$ python3 -q
>>> import numpy as np
>>> import numpy.linalg as la
>>> np.set_printoptions(suppress=True, linewidth=200)
>>> def rnd(a):
...     return np.round(a, 3) + 0
... 
>>> M2 = np.array([[2, 7], [0, -7]])
>>> Z = np.array([[3, 0, 0], [2, 2, 0], [2, 3, 0]])
>>> m1 = np.kron(M2, Z)
>>> print(m1)
[[  6   0   0  21   0   0]
 [  4   4   0  14  14   0]
 [  4   6   0  14  21   0]
 [  0   0   0 -21   0   0]
 [  0   0   0 -14 -14   0]
 [  0   0   0 -14 -21   0]]
>>> # column 5 repeats column 2
>>> W = np.array([[5, -1, -2, 3, 2, 6],
...     [-2, -4, 0, -1, -5, 8],
...     [-5, 5, -5, 8, 0, 4],
...     [-4, 3, 7, 4, -4, 1],
...     [4, -4, -1, -7, 2, 0],
...     [-1, 0, 1, -8, -4, 2]])
>>> coef = np.array([-4, -2, 2, 3, 3, -2])
>>> hid = np.maximum(m1 @ W + coef, 0)
>>> print(hid)
[[  0  55 137 105   0  55]
 [  8   0  78   0   0  68]
 [ 32   0  71   0   0  84]
 [ 80   0   0   0  87   0]
 [  0  12   0  45  31   0]
 [  0  40   0  94  17   0]]
>>> print(la.matrix_rank(hid))
6
>>> Z = np.array([[3, -1], [-1, 2], [0, 3], [0, 1], [2, 0], [2, 3]])
>>> W @ Z
array([[ 32,   8],
       [  4,  17],
       [-12,  20],
       [-21,  38],
       [ 20, -22],
       [ -7,   2]])
>>> rank = la.matrix_rank(m1)
>>> rank
np.int64(4)
>>> null = la.svd(m1)[2][rank:].T
>>> null.shape
(6, 2)
>>> np.allclose(m1 @ null, 0)
True
>>> [int(la.matrix_rank(m1[:, :j + 1])) for j in range(6)]
[1, 2, 2, 3, 4, 4]
>>> [int(la.matrix_rank(np.delete(m1, i, axis=0))) for i in range(6)]
[4, 4, 4, 4, 4, 4]
>>> [int(la.matrix_rank(m1[:i])) for i in range(1, len(m1) + 1)]
[1, 2, 2, 3, 4, 4]
>>> rnd(null @ null.T)
array([[0., 0., 0., 0., 0., 0.],
       [0., 0., 0., 0., 0., 0.],
       [0., 0., 1., 0., 0., 0.],
       [0., 0., 0., 0., 0., 0.],
       [0., 0., 0., 0., 0., 0.],
       [0., 0., 0., 0., 0., 1.]])
>>> rnd(m1 @ la.pinv(m1) @ m1)
array([[  6.,   0.,   0.,  21.,   0.,   0.],
       [  4.,   4.,   0.,  14.,  14.,   0.],
       [  4.,   6.,   0.,  14.,  21.,   0.],
       [  0.,   0.,   0., -21.,   0.,   0.],
       [  0.,   0.,   0., -14., -14.,   0.],
       [  0.,   0.,   0., -14., -21.,   0.]])
>>> np.unique(m1.round(6), axis=0).shape
(6, 6)
>>> np.allclose(m1[:-1].T @ la.lstsq(m1[:-1].T, m1[-1])[0], m1[-1])
True
>>> np.abs(np.diag(la.qr(m1)[1])) > 1e-9
array([ True,  True, False,  True,  True, False])
>>> rng = np.random.default_rng(788331)
>>> lab = rng.permutation(6)
>>> lab
array([2, 4, 0, 5, 1, 3])
>>> M2 = m1[lab][:, lab]
>>> M2
array([[  0,  21,   4,   0,   6,  14],
       [  0, -14,   0,   0,   0, -14],
       [  0,   0,   6,   0,   0,  21],
       [  0, -21,   0,   0,   0, -14],
       [  0,  14,   4,   0,   4,  14],
       [  0,   0,   0,   0,   0, -21]])
>>> print(rnd(la.det(M2)), rnd(la.det(m1[lab])))
0.0 0.0
>>> rnd(np.sort(np.abs(la.eigvals(M2))))
array([ 0.,  0.,  4.,  6., 14., 21.])
>>> Z = np.array([[0, 1, 1], [1, 1, 3]])
>>> J = np.repeat(Z, 16 // 2, axis=0)
>>> J = J + 0.1 * rng.normal(size=J.shape)
>>> print(rnd(J))
[[ 0.08   0.839  0.983]
 [-0.086  1.013  0.777]
 [ 0.013  1.003  1.028]
 [-0.098  1.081  1.106]
 [-0.003  1.13   0.86 ]
 [ 0.002  1.105  1.039]
 [ 0.066  1.067  0.906]
 [ 0.015  1.138  0.974]
 [ 1.165  0.896  3.027]
 [ 0.91   0.917  2.995]
 [ 0.987  1.197  3.001]
 [ 0.96   1.093  3.237]
 [ 0.984  0.976  3.004]
 [ 0.894  0.975  2.897]
 [ 0.947  0.888  3.152]
 [ 1.018  1.119  3.002]]
>>> M2 = np.array([[0, 1], [3, 2], [3, -1]])
>>> la.matrix_rank(np.vstack([J, M2.T]))
np.int64(3)
>>> Z = J[[1, 14]].astype(float)
>>> for _ in range(5):
...     lab = la.norm(J[:, None] - Z, axis=-1).argmin(axis=1)
...     Z = np.array([J[lab == j].mean(axis=0) for j in range(2)])
... 
>>> lab
array([0, 0, 0, 0, 0, 0, 0, 0, 1, 1, 1, 1, 1, 1, 1, 1])
>>> np.abs(Z[1] - Z[0]).argmax()
np.int64(2)
>>> print(rnd(Z))
[[-0.002  1.047  0.959]
 [ 0.983  1.008  3.039]]
>>> f = np.array([2, -4])
>>> rnd(np.polyval(f, Z[1]))
array([-2.034, -1.985,  2.079])
>>> print(rnd(np.correlate(Z[1], Z[0], "full")))
[ 0.943  1.996  3.969  3.181 -0.005]
>>> print(rnd(np.cross(Z[1, :3], Z[0, :3])))
[-2.216 -0.948  1.031]
>>> x0 = np.array([-1, 0, -3])
>>> (J @ x0).argmax()
np.int64(1)
>>> rnd(J @ np.eye(3)[2])
array([0.983, 0.777, 1.028, 1.106, 0.86 , 1.039, 0.906, 0.974, 3.027, 2.995, 3.001, 3.237, 3.004, 2.897, 3.152, 3.002])
>>> print(la.norm(J @ x0) <= la.norm(J, 2) * la.norm(x0) + 1e-9)
True
>>> Xs = (J - J.mean(axis=0)) / J.std(axis=0)
>>> rnd(Xs.std(axis=0))
array([1., 1., 1.])
>>> np.argwhere(np.abs(Xs) > 2)
array([], shape=(0, 2), dtype=int64)
>>> coef = la.lstsq(np.delete(Xs, 1, axis=1), Xs[:, 1])[0]
>>> np.abs(coef).argmax()
np.int64(0)
>>> rnd(coef)
array([-0.978,  0.773])
>>> arr = np.loadtxt("test5.csv", delimiter=",")
>>> arr
array([[3., 1., 1., 1., 1.],
       [1., 3., 1., 1., 1.],
       [1., 1., 3., 1., 1.],
       [1., 1., 1., 3., 1.],
       [1., 1., 1., 1., 3.]])
>>> (arr @ arr)[0]
array([13.,  9.,  9.,  9.,  9.])
>>> np.sort(np.abs(np.fft.fft(arr[0]))), rnd(np.sort(la.svd(arr, compute_uv=False)))
(array([2., 2., 2., 2., 7.]), array([2., 2., 2., 2., 7.]))
>>> rnd(np.poly(arr))
array([   1.,  -15.,   80., -200.,  240., -112.])
>>> rnd(la.det(arr[::-1]))
np.float64(112.0)
>>> np.kron(np.eye(2, dtype=int), arr)
array([[3., 1., 1., 1., 1., 0., 0., 0., 0., 0.],
       [1., 3., 1., 1., 1., 0., 0., 0., 0., 0.],
       [1., 1., 3., 1., 1., 0., 0., 0., 0., 0.],
       [1., 1., 1., 3., 1., 0., 0., 0., 0., 0.],
       [1., 1., 1., 1., 3., 0., 0., 0., 0., 0.],
       [0., 0., 0., 0., 0., 3., 1., 1., 1., 1.],
       [0., 0., 0., 0., 0., 1., 3., 1., 1., 1.],
       [0., 0., 0., 0., 0., 1., 1., 3., 1., 1.],
       [0., 0., 0., 0., 0., 1., 1., 1., 3., 1.],
       [0., 0., 0., 0., 0., 1., 1., 1., 1., 3.]])
>>> np.einsum("ij,ji->", arr, arr)
np.float64(65.0)
>>> rnd(la.det(2 * arr)), rnd(la.det(arr))
(np.float64(3584.0), np.float64(112.0))
>>> th = np.radians(180)
>>> R = np.eye(5)
>>> R[1, 1] = R[3, 3] = np.cos(th)
>>> R[1, 3], R[3, 1] = -np.sin(th), np.sin(th)
>>> print(rnd(R))
[[ 1.  0.  0.  0.  0.]
 [ 0. -1.  0.  0.  0.]
 [ 0.  0.  1.  0.  0.]
 [ 0.  0.  0. -1.  0.]
 [ 0.  0.  0.  0.  1.]]
>>> M2 = arr @ R.T
>>> np.abs(M2 - arr).max(axis=0)
array([0., 6., 0., 6., 0.])
>>> np.allclose(arr @ arr.T, M2 @ M2.T)
True
>>> rnd(M2)
array([[ 3., -1.,  1., -1.,  1.],
       [ 1., -3.,  1., -1.,  1.],
       [ 1., -1.,  3., -1.,  1.],
       [ 1., -1.,  1., -3.,  1.],
       [ 1., -1.,  1., -1.,  3.]])
>>> X = np.loadtxt("a.csv", delimiter=",")
>>> print(rnd(X))
[[-0.067  0.042 -3.421 -1.172 -2.326  1.916  0.558 -1.146]
 [ 0.042  1.504 -2.007 -1.224 -2.549 -0.504  0.772  0.436]
 [-3.421 -2.007 -2.106 -2.278  0.216  2.502  1.582  0.553]
 [-1.172 -1.224 -2.278  3.99   2.029 -0.601  0.243  0.531]
 [-2.326 -2.549  0.216  2.029  0.935 -2.311 -1.552 -1.46 ]
 [ 1.916 -0.504  2.502 -0.601 -2.311  2.59  -1.181  0.33 ]
 [ 0.558  0.772  1.582  0.243 -1.552 -1.181  3.847  0.239]
 [-1.146  0.436  0.553  0.531 -1.46   0.33   0.239  5.308]]
>>> # equal to its transpose
>>> M2 = X + rng.integers(-2, 3, (8, 7)) @ rng.integers(-2, 3, (7, 8))
>>> rnd(M2)
array([[  7.933,   8.042,  -9.421,  -7.172,   1.674,   1.916,  -5.442,  -1.146],
       [  7.042,  -4.496,  -6.007,  -2.224,   5.451, -12.504,   5.772,   1.436],
       [ -7.421,  -3.007,   2.894,  -0.278,  -6.784,   8.502,  -5.418,  -2.447],
       [ -2.172,   8.776,  -2.278,  -0.01 ,   2.029,   5.399,  -5.757,  -0.469],
       [ -2.326,  -3.549,   0.216,   4.029,   1.935, -12.311,   5.448,   5.54 ],
       [ -0.084,   4.496,  -5.498,   7.399,  -3.311,  -5.41 ,  -6.181,   1.33 ],
       [  6.558,   1.772,   2.582,   4.243,   8.448,   1.819,   2.847,   1.239],
       [ -3.146,   3.436,   3.553,  -6.469,   0.54 ,   1.33 ,   8.239,   8.308]])
>>> rnd(M2 - X)
array([[  8.,   8.,  -6.,  -6.,   4.,   0.,  -6.,   0.],
       [  7.,  -6.,  -4.,  -1.,   8., -12.,   5.,   1.],
       [ -4.,  -1.,   5.,   2.,  -7.,   6.,  -7.,  -3.],
       [ -1.,  10.,   0.,  -4.,   0.,   6.,  -6.,  -1.],
       [  0.,  -1.,   0.,   2.,   1., -10.,   7.,   7.],
       [ -2.,   5.,  -8.,   8.,  -1.,  -8.,  -5.,   1.],
       [  6.,   1.,   1.,   4.,  10.,   3.,  -1.,   1.],
       [ -2.,   3.,   3.,  -7.,   2.,   1.,   8.,   3.]])
>>> print(np.abs(M2 - X).sum(axis=1))
[38. 44. 35. 28. 28. 38. 27. 29.]
>>> print(rnd(la.svd(M2 - X, compute_uv=False)))
[26.739 20.329 17.729 13.254  9.355  4.429  2.766  0.   ]
>>> W = np.array([[3, 2, 2],
...     [3, 0, 2],
...     [3, 2, 1],
...     [2, 0, 3],
...     [2, 2, 3],
...     [2, 1, 2],
...     [0, 2, 3],
...     [1, 3, 3]])
>>> coef = np.array([-8, -8, 7])
>>> hid = np.maximum(M2 @ W + coef, 0)
>>> (hid > 0).astype(int)
array([[1, 0, 0],
       [0, 1, 1],
       [0, 0, 0],
       [1, 0, 1],
       [0, 1, 1],
       [0, 0, 0],
       [1, 1, 1],
       [1, 1, 1]])
>>> la.matrix_rank(hid)
np.int64(3)
>>> Z = np.array([[-2, 1, 1], [3, 0, -1], [-2, 0, 3]])
>>> W @ Z
array([[ -4,   3,   7],
       [-10,   3,   9],
       [ -2,   3,   4],
       [-10,   2,  11],
       [ -4,   2,   9],
       [ -5,   2,   7],
       [  0,   0,   7],
       [  1,   1,   7]])
>>> M2 = np.array([[9, 0, -4],
...     [1, -7, 3],
...     [7, 6, 0],
...     [6, -8, 1],
...     [6, 9, -5],
...     [3, 4, 0],
...     [7, -3, 9],
...     [-4, 0, -5]])
>>> la.matrix_rank(X @ M2)
np.int64(3)
>>> rnd(np.einsum("ij,ij->i", X, X))
array([23.794, 15.33 , 34.47 , 28.796, 26.825, 24.095, 22.129, 32.56 ])
>>> rnd(np.einsum("ij->j", X))
array([-5.616, -3.529, -4.96 ,  1.518, -7.019,  2.741,  4.508,  4.79 ])
>>> np.vstack([X, M2.T]).shape
(11, 8)
>>> np.allclose(X[:-1].T @ la.lstsq(X[:-1].T, X[-1])[0], X[-1])
True
>>> rnd(np.trace(la.pinv(X) @ X))
np.float64(7.0)
>>> print(rnd(X @ la.pinv(X) @ X))
[[-0.067  0.042 -3.421 -1.172 -2.326  1.916  0.558 -1.146]
 [ 0.042  1.504 -2.007 -1.224 -2.549 -0.504  0.772  0.436]
 [-3.421 -2.007 -2.106 -2.278  0.216  2.502  1.582  0.553]
 [-1.172 -1.224 -2.278  3.99   2.029 -0.601  0.243  0.531]
 [-2.326 -2.549  0.216  2.029  0.935 -2.311 -1.552 -1.46 ]
 [ 1.916 -0.504  2.502 -0.601 -2.311  2.59  -1.181  0.33 ]
 [ 0.558  0.772  1.582  0.243 -1.552 -1.181  3.847  0.239]
 [-1.146  0.436  0.553  0.531 -1.46   0.33   0.239  5.308]]
>>> np.unique(X.round(6), axis=0).shape
(8, 8)
>>> np.abs(np.diag(la.qr(X)[1])) > 1e-9
array([ True,  True,  True,  True,  True,  True,  True, False])
>>> [round(float(la.det(X[:i, :i])), 2) + 0 for i in range(1, 9)]
[-0.07, -0.1, -16.54, -83.68, 214.87, 953.0, 4038.67, 0.0]
>>> W0 = np.load("mat.npy")
>>> W0
array([[0, 0, 1, 5, 1],
       [1, 1, 5, 2, 1],
       [4, 4, 4, 1, 4],
       [0, 3, 1, 2, 0],
       [4, 3, 5, 5, 5]])
>>> W = np.array([[0, 1, 3, 0], [5, 1, 1, 5], [2, 4, 2, 5], [3, 2, 4, 4], [2, 4, 1, 5]])
>>> coef = np.array([-1, 3, -4, 0])
>>> hid = np.maximum(W0 @ W + coef, 0)
>>> la.matrix_rank(hid)
np.int64(4)
>>> hid
array([[18, 21, 19, 30],
       [22, 33, 19, 43],
       [38, 45, 28, 64],
       [22, 14,  9, 28],
       [49, 60, 46, 85]])
>>> print((hid > 0).astype(int))
[[1 1 1 1]
 [1 1 1 1]
 [1 1 1 1]
 [1 1 1 1]
 [1 1 1 1]]
>>> Z = np.array([[5, 2, -2], [4, 4, 3], [4, -2, 0], [1, 3, 0]])
>>> (hid @ Z).round(6).argmax(axis=1)
array([0, 0, 0, 0, 0])
>>> P = hid @ la.solve(hid.T @ hid, hid.T)
>>> np.allclose(P @ P, P)
True
>>> print(rnd((np.eye(5) - P) @ hid))
[[0. 0. 0. 0.]
 [0. 0. 0. 0.]
 [0. 0. 0. 0.]
 [0. 0. 0. 0.]
 [0. 0. 0. 0.]]
>>> rnd(np.trace(P))
np.float64(4.0)
>>> print(rnd(np.diag(P)))
[0.582 0.697 0.904 0.941 0.875]
